$ python -q
>>> import numpy as np
>>> np.set_printoptions(precision=2, suppress=True, linewidth=140)
>>> sigma = 5 * 0.2 ** np.arange(5)
>>> q, _ = np.linalg.qr(np.array([[0.0, -2.0, 2.0, -0.4, 0.4],
...     [0.2, 1.1, -0.6, 0.1, -0.4],
...     [-0.1, 0.2, 0.4, -0.3, 0.0],
...     [1.0, 1.6, -0.1, 0.9, 0.8],
...     [0.8, 0.3, -1.2, -0.3, -1.1]]))
>>> rng = np.random.default_rng(7363)
>>> mat = rng.normal(size=(32, 5)) * sigma @ q
>>> mat.round(2) + 0
array([[-0.14, -3.36,  1.5 , -0.36,  0.24],
       [-0.14,  1.89, -1.06,  0.55, -1.29],
       [ 0.  , -2.98,  1.35, -0.46,  1.52],
       [-0.12, -8.42,  3.83, -1.09,  2.23],
       [-0.08, -5.9 ,  2.76, -0.94,  1.75],
       [-0.19,  2.46, -1.3 ,  0.52, -1.52],
       [ 0.32, -1.25,  1.  , -0.81,  1.94],
       [ 0.15,  3.75, -1.41, -0.16, -0.17],
       [-0.11, -1.77,  0.65,  0.12, -0.4 ],
       [ 0.07,  7.37, -3.24,  0.71, -2.29],
       [ 0.08,  1.06, -0.48,  0.1 ,  0.19],
       [ 0.11,  0.11,  0.08, -0.26,  0.75],
       [-0.07,  0.21, -0.05, -0.15, -0.24],
       [ 0.28, -0.72,  0.78, -0.84,  1.77],
       [ 0.12,  0.84, -0.09, -0.45,  0.52],
       [ 0.09,  3.65, -1.61,  0.42, -0.77],
       [ 0.  , -0.72,  0.13,  0.36,  0.14],
       [-0.05,  2.73, -1.2 ,  0.24, -1.21],
       [ 0.13,  6.06, -2.61,  0.53, -1.25],
       [-0.06,  0.36, -0.14, -0.03, -0.58],
       [-0.04,  0.28, -0.11, -0.12,  0.17],
       [-0.14, -1.87,  0.63,  0.27, -0.46],
       [-0.3 , -1.61,  0.22,  0.73, -1.41],
       [ 0.26, -0.28,  0.55, -0.74,  1.51],
       [-0.1 , -3.59,  1.42, -0.02,  0.51],
       [ 0.25, -3.81,  2.03, -1.01,  2.83],
       [ 0.02, -4.13,  1.95, -0.52,  1.18],
       [-0.06,  4.35, -2.19,  0.97, -2.  ],
       [ 0.03,  0.07, -0.1 ,  0.19,  0.06],
       [-0.09,  1.69, -0.85,  0.34, -1.14],
       [-0.16, -4.85,  1.92, -0.04,  0.48],
       [ 0.15,  2.29, -0.93,  0.08,  0.4 ]])
>>> A2 = np.c_[mat[:, :3] @ np.array([[-2, 2, -3], [3, -1, -1], [0, 0, 3]]), np.array([3, 3, 3, -3, -3, 3, 3, 3, -2, -1, 3, 2, 0, 0, 0, -3, 2, -2, 0, 3, -2, -2, 3, 1, 1, 1, -2, -2, -1, 3, -2, -2])]
>>> A2
array([[ -9.8 ,   3.09,   8.27,   3.  ],
       [  5.95,  -2.16,  -4.65,   3.  ],
       [ -8.94,   2.98,   7.03,   3.  ],
       [-25.01,   8.17,  20.3 ,  -3.  ],
       [-17.55,   5.75,  14.42,  -3.  ],
       [  7.75,  -2.83,  -5.82,   3.  ],
       [ -4.41,   1.9 ,   3.29,   3.  ],
       [ 10.94,  -3.45,  -8.41,   3.  ],
       [ -5.09,   1.55,   4.06,  -2.  ],
       [ 21.98,  -7.24, -17.32,  -1.  ],
       [  3.01,  -0.89,  -2.74,   3.  ],
       [  0.1 ,   0.11,  -0.18,   2.  ],
       [  0.78,  -0.36,  -0.12,   0.  ],
       [ -2.71,   1.28,   2.22,   0.  ],
       [  2.29,  -0.61,  -1.47,   0.  ],
       [ 10.78,  -3.48,  -8.74,  -3.  ],
       [ -2.14,   0.71,   1.11,   2.  ],
       [  8.27,  -2.82,  -6.19,  -2.  ],
       [ 17.91,  -5.79, -14.29,   0.  ],
       [  1.21,  -0.49,  -0.59,   3.  ],
       [  0.92,  -0.37,  -0.49,  -2.  ],
       [ -5.34,   1.6 ,   4.15,  -2.  ],
       [ -4.22,   1.  ,   3.19,   3.  ],
       [ -1.35,   0.8 ,   1.13,   1.  ],
       [-10.57,   3.39,   8.14,   1.  ],
       [-11.95,   4.32,   9.14,   1.  ],
       [-12.43,   4.17,   9.91,  -2.  ],
       [ 13.16,  -4.46, -10.75,  -2.  ],
       [  0.15,  -0.01,  -0.48,  -1.  ],
       [  5.24,  -1.86,  -3.99,   3.  ],
       [-14.23,   4.53,  11.08,  -2.  ],
       [  6.57,  -1.99,  -5.55,  -2.  ]])
>>> np.linalg.norm(np.linalg.qr(mat)[0].T @ A2, axis=0) ** 2 / ((A2 ** 2).sum(axis=0) + 1e-12)
array([1.  , 1.  , 1.  , 0.15])
